% python3 -q
>>> import numpy as np
>>> import numpy.linalg as la
>>> np.set_printoptions(precision=3, suppress=True, linewidth=200, floatmode="fixed")
>>> A = np.load("x.npy")
>>> print(A)
[[ 0.313  0.483  1.537  0.354  0.552  0.398  0.228  0.545  0.579  0.185]
 [ 0.209  0.557 -0.626 -0.331  0.599  0.616  0.819  0.264  0.132 -1.284]
 [-0.365 -0.093  0.108  0.650 -0.352 -1.439  0.539  0.401  0.546 -0.692]
 [-0.835  0.208 -0.858  0.793  0.679  0.268 -0.227  0.877  0.287  0.679]
 [-0.730 -0.059  0.380 -0.967 -0.317  0.036 -0.884  1.069 -0.171 -0.572]
 [ 0.417 -1.578 -0.053  0.412 -0.367  0.731  0.207  0.548  0.307 -0.241]
 [ 0.000 -0.641 -0.136 -0.968  0.987 -0.471 -0.101 -0.319  1.123  0.257]
 [ 0.782  0.566 -0.408  0.341 -0.534  0.127 -1.130 -0.093  1.041 -0.338]
 [-0.626 -0.389  0.380  0.732  0.754  0.175 -0.764 -0.855 -0.241 -0.897]
 [ 1.148 -0.173 -0.148  0.149  0.829 -0.718 -0.489  0.647 -0.861 -0.079]]
>>> A2 = A / np.sqrt((A ** 2).mean(axis=1, keepdims=True))
>>> print(A2[0])
[0.495 0.763 2.430 0.559 0.873 0.629 0.360 0.861 0.916 0.293]
>>> print(la.matrix_rank(A - A.mean(axis=1, keepdims=True)))
9
>>> print(la.matrix_rank(A2) == la.matrix_rank(A))
True
>>> print(A.sum(axis=0))
[ 0.313 -1.119  0.178  1.164  2.830 -0.278 -1.801  3.085  2.742 -2.983]
>>> print(np.unravel_index(np.abs(A).argmax(), A.shape))
(np.int64(5), np.int64(1))
>>> print(round(float(la.norm(A)), 3))
6.325
>>> print(la.matrix_rank(A))
10
>>> print(A.mean(axis=0))
[ 0.031 -0.112  0.018  0.116  0.283 -0.028 -0.180  0.308  0.274 -0.298]
>>> print(np.round(A @ A.T, 3) + 0)
[[4.000 0.000 0.000 0.000 0.000 0.000 0.000 0.000 0.000 0.000]
 [0.000 4.000 0.000 0.000 0.000 0.000 0.000 0.000 0.000 0.000]
 [0.000 0.000 4.000 0.000 0.000 0.000 0.000 0.000 0.000 0.000]
 [0.000 0.000 0.000 4.000 0.000 0.000 0.000 0.000 0.000 0.000]
 [0.000 0.000 0.000 0.000 4.000 0.000 0.000 0.000 0.000 0.000]
 [0.000 0.000 0.000 0.000 0.000 4.000 0.000 0.000 0.000 0.000]
 [0.000 0.000 0.000 0.000 0.000 0.000 4.000 0.000 0.000 0.000]
 [0.000 0.000 0.000 0.000 0.000 0.000 0.000 4.000 0.000 0.000]
 [0.000 0.000 0.000 0.000 0.000 0.000 0.000 0.000 4.000 0.000]
 [0.000 0.000 0.000 0.000 0.000 0.000 0.000 0.000 0.000 4.000]]
>>> print(np.round(A.T @ A, 3) + 0)
[[4.000 0.000 0.000 0.000 0.000 0.000 0.000 0.000 0.000 0.000]
 [0.000 4.000 0.000 0.000 0.000 0.000 0.000 0.000 0.000 0.000]
 [0.000 0.000 4.000 0.000 0.000 0.000 0.000 0.000 0.000 0.000]
 [0.000 0.000 0.000 4.000 0.000 0.000 0.000 0.000 0.000 0.000]
 [0.000 0.000 0.000 0.000 4.000 0.000 0.000 0.000 0.000 0.000]
 [0.000 0.000 0.000 0.000 0.000 4.000 0.000 0.000 0.000 0.000]
 [0.000 0.000 0.000 0.000 0.000 0.000 4.000 0.000 0.000 0.000]
 [0.000 0.000 0.000 0.000 0.000 0.000 0.000 4.000 0.000 0.000]
 [0.000 0.000 0.000 0.000 0.000 0.000 0.000 0.000 4.000 0.000]
 [0.000 0.000 0.000 0.000 0.000 0.000 0.000 0.000 0.000 4.000]]
>>> print(la.svd(A, compute_uv=False))
[2.000 2.000 2.000 2.000 2.000 2.000 2.000 2.000 2.000 2.000]
